>>> import numpy as np
>>> import numpy.linalg as la
>>> np.set_printoptions(precision=2, suppress=True, linewidth=140, sign=" ")
>>> W0 = np.diag(np.array([-1, 0, 0, -2]))
>>> W0
array([[-1,  0,  0,  0],
       [ 0,  0,  0,  0],
       [ 0,  0,  0,  0],
       [ 0,  0,  0, -2]])
>>> # equal to its transpose
>>> rng = np.random.default_rng(944)
>>> lab = rng.permutation(4)
>>> lab
array([ 3,  1,  0,  2])
>>> Y = W0[lab][:, lab]
>>> np.round(la.det(Y), 2), round(float(la.det(W0[lab])), 2)
(np.float64(0.0), 0.0)
>>> Y
array([[-2,  0,  0,  0],
       [ 0,  0,  0,  0],
       [ 0,  0, -1,  0],
       [ 0,  0,  0,  0]])
>>> np.diag(Y)
array([-2,  0, -1,  0])
>>> F = np.load("run11.npy")
>>> F
array([[-6,  3,  0,  9,  9],
       [ 6, -3,  0, -9, -9],
       [-2,  1,  0,  3,  3]])
>>> # null space of dimension 4
>>> rk = la.matrix_rank(F)
>>> rk
np.int64(1)
>>> null = la.svd(F)[2][rk:].T
>>> np.allclose(F @ null, 0)
True
>>> [int(la.matrix_rank(F[:i])) for i in range(1, len(F) + 1)]
[1, 1, 1]
>>> print(null.shape)
(5, 4)
>>> [int(la.matrix_rank(F[:, :j + 1])) for j in range(5)]
[1, 1, 1, 1, 1]
>>> print(np.round(null @ null.T, 2) + 0)
[[ 0.83  0.09  0.    0.26  0.26]
 [ 0.09  0.96  0.   -0.13 -0.13]
 [ 0.    0.    1.    0.    0.  ]
 [ 0.26 -0.13  0.    0.61 -0.39]
 [ 0.26 -0.13  0.   -0.39  0.61]]
>>> K = np.load("out19.npy")
>>> print(K)
[[  6.23 -16.36   0.17  -1.39]
 [  5.76  -3.16  -1.12  -1.34]
 [ -0.71  -3.02   1.5   -1.93]
 [ -9.3   -1.66  -0.03  -4.7 ]
 [ -3.2    3.94  -1.96   3.51]
 [ -9.42   2.84   0.07  -6.37]
 [  7.41   2.4   -0.45  -1.31]
 [ -3.82   1.54   1.65   0.15]
 [ 14.7    3.59  -1.34   3.4 ]
 [-12.15 -13.22  -1.68   3.65]
 [ -2.89  26.78   6.77   9.1 ]
 [  1.73  15.89   0.22   0.53]
 [  4.32 -16.6   -4.6   -3.76]
 [ -3.39  13.49 -11.33  -5.81]
 [  5.61  -4.61   1.8   -1.13]
 [  0.65  -3.62  10.17  -2.63]
 [ -2.     3.03   5.95   6.07]
 [ -5.84  -7.67   0.8   -1.63]
 [ 12.59   3.85  -0.42   1.45]
 [-10.27 -10.83  -2.19  12.11]
 [ -1.43 -16.18  -0.29  -3.13]
 [ -2.83  20.67  -0.54   2.59]
 [ -4.72 -11.48  -6.17   2.56]
 [ -2.69  16.29  12.27  -0.1 ]
 [  1.88   3.76  -1.1   -1.46]
 [  2.87  -4.02   1.08   4.87]
 [ -8.85   2.97   1.95   0.58]
 [ -0.76  -1.98  -1.22  -0.7 ]]
>>> W0[:, 1] @ W0[:, 2]
np.int64(0)
>>> la.svd(W0, compute_uv=False)
array([ 2.,  1.,  0.,  0.])
>>> cent = K[[5, 23]].astype(float)
>>> for _ in range(7):
...     lab = la.norm(K[:, None] - cent, axis=-1).argmin(axis=1)
...     cent = np.array([K[lab == j].mean(axis=0) for j in range(2)])
... 
>>> lab
array([ 0,  0,  0,  0,  0,  0,  0,  0,  0,  0,  1,  1,  0,  1,  0,  0,  0,  0,  0,  0,  0,  1,  0,  1,  0,  0,  0,  0])
>>> cent[1] - cent[0]
array([-1.56, 22.38,  1.37,  0.96])
>>> np.bincount(lab)
array([ 23,   5])
>>> Ac = K - K.mean(axis=0)
>>> Uu, sv, vt = la.svd(Ac, full_matrices=False)
>>> np.round(Ac.mean(axis=0), 2) + 0
array([ 0.,  0.,  0.,  0.])
>>> print(la.matrix_rank(Ac))
4
>>> np.searchsorted(np.cumsum(sv ** 2) / (sv ** 2).sum(), 0.9) + 1
np.int64(3)
>>> (np.sign(Uu[:, 0]) == np.sign(Uu[0, 0])).astype(int)
array([ 1,  1,  1,  1,  0,  0,  0,  0,  0,  1,  0,  0,  1,  0,  1,  1,  0,  1,  0,  1,  1,  0,  1,  0,  0,  1,  0,  1])
>>> sv ** 2 / (sv ** 2).sum()
array([ 0.61,  0.22,  0.1 ,  0.07])
>>> vt[0] * np.sign(vt[0, np.abs(vt[0]).argmax()])
array([ 0.01,  0.99,  0.13,  0.07])
>>> np.round(la.norm(F, 2) / la.norm(F), 2)
np.float64(1.0)
>>> [round(float(x), 2) for x in la.svd(F, compute_uv=False)[:3]]
[20.9, 0.0, 0.0]
>>> proj = K @ la.solve(K.T @ K, K.T)
>>> print(np.trace(proj))
4.0
>>> np.round(np.diag(proj), 2) + 0
array([ 0.12,  0.03,  0.02,  0.13,  0.05,  0.19,  0.05,  0.02,  0.23,  0.2 ,  0.35,  0.08,  0.12,  0.44,  0.05,  0.26,  0.12,  0.06,  0.15,
        0.45,  0.1 ,  0.16,  0.13,  0.32,  0.02,  0.07,  0.07,  0.  ])
>>> print(np.allclose(proj @ proj, proj))
True
>>> la.matrix_rank(np.eye(28) - proj)
np.int64(24)
>>> X = 5 * np.eye(5) + np.ones((5, 5))
>>> print(X)
[[ 6.  1.  1.  1.  1.]
 [ 1.  6.  1.  1.  1.]
 [ 1.  1.  6.  1.  1.]
 [ 1.  1.  1.  6.  1.]
 [ 1.  1.  1.  1.  6.]]
>>> def softmax(z):
...     e = np.exp(z - z.max(axis=-1, keepdims=True))
...     return e / e.sum(axis=-1, keepdims=True)
... 
>>> softmax(X[2] + 3)
array([ 0.01,  0.01,  0.97,  0.01,  0.01])
>>> softmax(X[2])
array([ 0.01,  0.01,  0.97,  0.01,  0.01])
>>> np.round(softmax(10 * X[2]), 2) + 0
array([ 0.,  0.,  1.,  0.,  0.])
>>> softmax(X).sum(axis=1)
array([ 1.,  1.,  1.,  1.,  1.])
>>> scores = X @ X.T / np.sqrt(5)
>>> softmax(scores).round(6).argmax(axis=1)
array([ 0,  1,  2,  3,  4])
>>> softmax(scores)[2] @ X
array([ 1.,  1.,  6.,  1.,  1.])
>>> A = np.load("w.npy")
>>> A
array([[-1.79, -0.36,  2.38],
       [ 2.27,  1.18,  1.57],
       [-2.44,  1.08,  1.37],
       [ 1.4 , -2.12, -1.61],
       [ 2.23,  1.5 ,  1.34],
       [ 2.15,  2.09, -0.05],
       [ 1.88, -2.33,  0.21],
       [-0.94, -2.83, -0.35],
       [ 2.24, -1.87, -0.68],
       [ 2.89,  0.37,  0.69],
       [ 1.4 , -2.65,  0.07],
       [-1.64, -0.87, -2.36],
       [-0.42,  2.95,  0.38],
       [ 0.83, -2.47, -1.49],
       [-1.59,  1.74,  1.85],
       [-1.74,  0.86,  2.28],
       [ 0.72,  0.02,  2.91],
       [ 2.77, -0.8 , -0.83],
       [ 2.33,  1.3 , -1.38],
       [-2.86,  0.33, -0.84],
       [ 0.62,  1.36, -2.6 ],
       [-1.87, -0.62,  2.26]])
>>> O, Rm = la.qr(A)
>>> np.round(abs(Rm[0, 0]), 2), np.round(la.norm(A[:, 0]), 2)
(np.float64(8.97), np.float64(8.97))
>>> np.round(O.T @ O, 2) + 0
array([[ 1.,  0.,  0.],
       [ 0.,  1.,  0.],
       [ 0.,  0.,  1.]])
>>> print(np.allclose(Rm.T @ Rm, A.T @ A))
True
>>> C2 = np.cov(K, rowvar=False)
>>> np.argsort(-K.std(axis=0).round(6), kind="stable")
array([ 1,  0,  2,  3])
>>> K.std(axis=0)
array([  6.5 ,  10.85,   4.44,   4.14])
>>> C2.shape
(4, 4)
>>> np.polyfit(K[:, 0], K[:, 3], 1)
array([-0.05,  0.43])
>>> C2
array([[ 43.77,   1.37,  -0.1 ,  -2.38],
       [  1.37, 122.16,  13.57,   7.47],
       [ -0.1 ,  13.57,  20.41,   3.4 ],
       [ -2.38,   7.47,   3.4 ,  17.78]])
>>> la.eigvalsh(C2)[::-1]
array([ 124.53,   43.99,   20.29,   15.3 ])
>>> np.round(np.corrcoef(K.T), 2) + 0
array([[ 1.  ,  0.02,  0.  , -0.09],
       [ 0.02,  1.  ,  0.27,  0.16],
       [ 0.  ,  0.27,  1.  ,  0.18],
       [-0.09,  0.16,  0.18,  1.  ]])
